% ipython --no-banner

In [1]: import numpy as np

In [2]: np.set_printoptions(precision=1, suppress=True, linewidth=200)

In [3]: rd = lambda a: np.round(a, 1) + 0

In [4]: E = -3 * np.eye(4) + np.eye(4, k=1)

In [5]: E
Out[5]: 
array([[-3.,  1.,  0.,  0.],
       [ 0., -3.,  1.,  0.],
       [ 0.,  0., -3.,  1.],
       [ 0.,  0.,  0., -3.]])

In [6]: rd(np.linalg.norm(E[3] - E[2]))
Out[6]: np.float64(5.0)

In [7]: np.linalg.norm(E, axis=1).argmax()
Out[7]: np.int64(0)

In [8]: rd(np.linalg.norm(E) ** 2 / np.linalg.norm(E, 2) ** 2)
Out[8]: np.float64(2.6)

In [9]: out = E / np.linalg.norm(E, axis=1, keepdims=True)

In [10]: cov = out @ out.T

In [11]: rd(np.degrees(np.arccos(np.clip(cov[2, 1], -1, 1))))
Out[11]: np.float64(107.5)

In [12]: (np.abs(cov) > 0.9).astype(int)
Out[12]: 
array([[1, 0, 0, 0],
       [0, 1, 0, 0],
       [0, 0, 1, 0],
       [0, 0, 0, 1]])

In [13]: (cov - 2 * np.eye(4)).round(6).argmax(axis=1)
Out[13]: array([2, 3, 0, 0])

In [14]: rd(cov[2])
Out[14]: array([ 0. , -0.3,  1. , -0.3])

In [15]: np.argwhere(np.triu(np.abs(cov) > 0.95, 1))
Out[15]: array([], shape=(0, 2), dtype=int64)

In [16]: rd(np.linalg.norm(out, axis=1))
Out[16]: array([1., 1., 1., 1.])

In [17]: O, _ = np.linalg.qr(np.array([[-1.7],
    ...:     [0.7],
    ...:     [0.2],
    ...:     [-0.1],
    ...:     [-0.7],
    ...:     [-0.6],
    ...:     [0.9],
    ...:     [0.6],
    ...:     [0.7],
    ...:     [-2.3]]))

In [18]: data = O @ O.T

In [19]: rd(data)
Out[19]: 
array([[ 0.3, -0.1,  0. ,  0. ,  0.1,  0.1, -0.1, -0.1, -0.1,  0.3],
       [-0.1,  0. ,  0. ,  0. ,  0. ,  0. ,  0.1,  0. ,  0. , -0.1],
       [ 0. ,  0. ,  0. ,  0. ,  0. ,  0. ,  0. ,  0. ,  0. ,  0. ],
       [ 0. ,  0. ,  0. ,  0. ,  0. ,  0. ,  0. ,  0. ,  0. ,  0. ],
       [ 0.1,  0. ,  0. ,  0. ,  0. ,  0. , -0.1,  0. ,  0. ,  0.1],
       [ 0.1,  0. ,  0. ,  0. ,  0. ,  0. ,  0. ,  0. ,  0. ,  0.1],
       [-0.1,  0.1,  0. ,  0. , -0.1,  0. ,  0.1,  0. ,  0.1, -0.2],
       [-0.1,  0. ,  0. ,  0. ,  0. ,  0. ,  0. ,  0. ,  0. , -0.1],
       [-0.1,  0. ,  0. ,  0. ,  0. ,  0. ,  0.1,  0. ,  0. , -0.1],
       [ 0.3, -0.1,  0. ,  0. ,  0.1,  0.1, -0.2, -0.1, -0.1,  0.5]])

In [20]: vec = np.array([1, 1, 0, 2, 2, 0, 0, 0, 0, 1])

In [21]: (data @ vec).argmax()
Out[21]: np.int64(9)

In [22]: rd(data @ vec)
Out[22]: array([ 0.7, -0.3, -0.1,  0. ,  0.3,  0.3, -0.4, -0.3, -0.3,  1. ])

In [23]: rd((data * vec).sum(axis=1))
Out[23]: array([ 0.7, -0.3, -0.1,  0. ,  0.3,  0.3, -0.4, -0.3, -0.3,  1. ])

In [24]: rd(data * vec)
Out[24]: 
array([[ 0.3, -0.1,  0. ,  0. ,  0.2,  0. ,  0. ,  0. ,  0. ,  0.3],
       [-0.1,  0. ,  0. ,  0. , -0.1,  0. ,  0. ,  0. ,  0. , -0.1],
       [ 0. ,  0. ,  0. ,  0. ,  0. ,  0. ,  0. ,  0. ,  0. ,  0. ],
       [ 0. ,  0. ,  0. ,  0. ,  0. ,  0. ,  0. ,  0. ,  0. ,  0. ],
       [ 0.1,  0. ,  0. ,  0. ,  0.1,  0. ,  0. ,  0. ,  0. ,  0.1],
       [ 0.1,  0. ,  0. ,  0. ,  0.1,  0. ,  0. ,  0. ,  0. ,  0.1],
       [-0.1,  0.1,  0. ,  0. , -0.1,  0. ,  0. ,  0. ,  0. , -0.2],
       [-0.1,  0. ,  0. ,  0. , -0.1,  0. ,  0. ,  0. ,  0. , -0.1],
       [-0.1,  0. ,  0. ,  0. , -0.1,  0. ,  0. ,  0. ,  0. , -0.1],
       [ 0.3, -0.1,  0. ,  0. ,  0.3,  0. ,  0. ,  0. ,  0. ,  0.5]])

In [25]: np.sign((data @ vec).round(6))
Out[25]: array([ 1., -1., -1.,  1.,  1.,  1., -1., -1., -1.,  1.])

In [26]: rd(np.einsum("ij,j->i", data, vec))
Out[26]: array([ 0.7, -0.3, -0.1,  0. ,  0.3,  0.3, -0.4, -0.3, -0.3,  1. ])
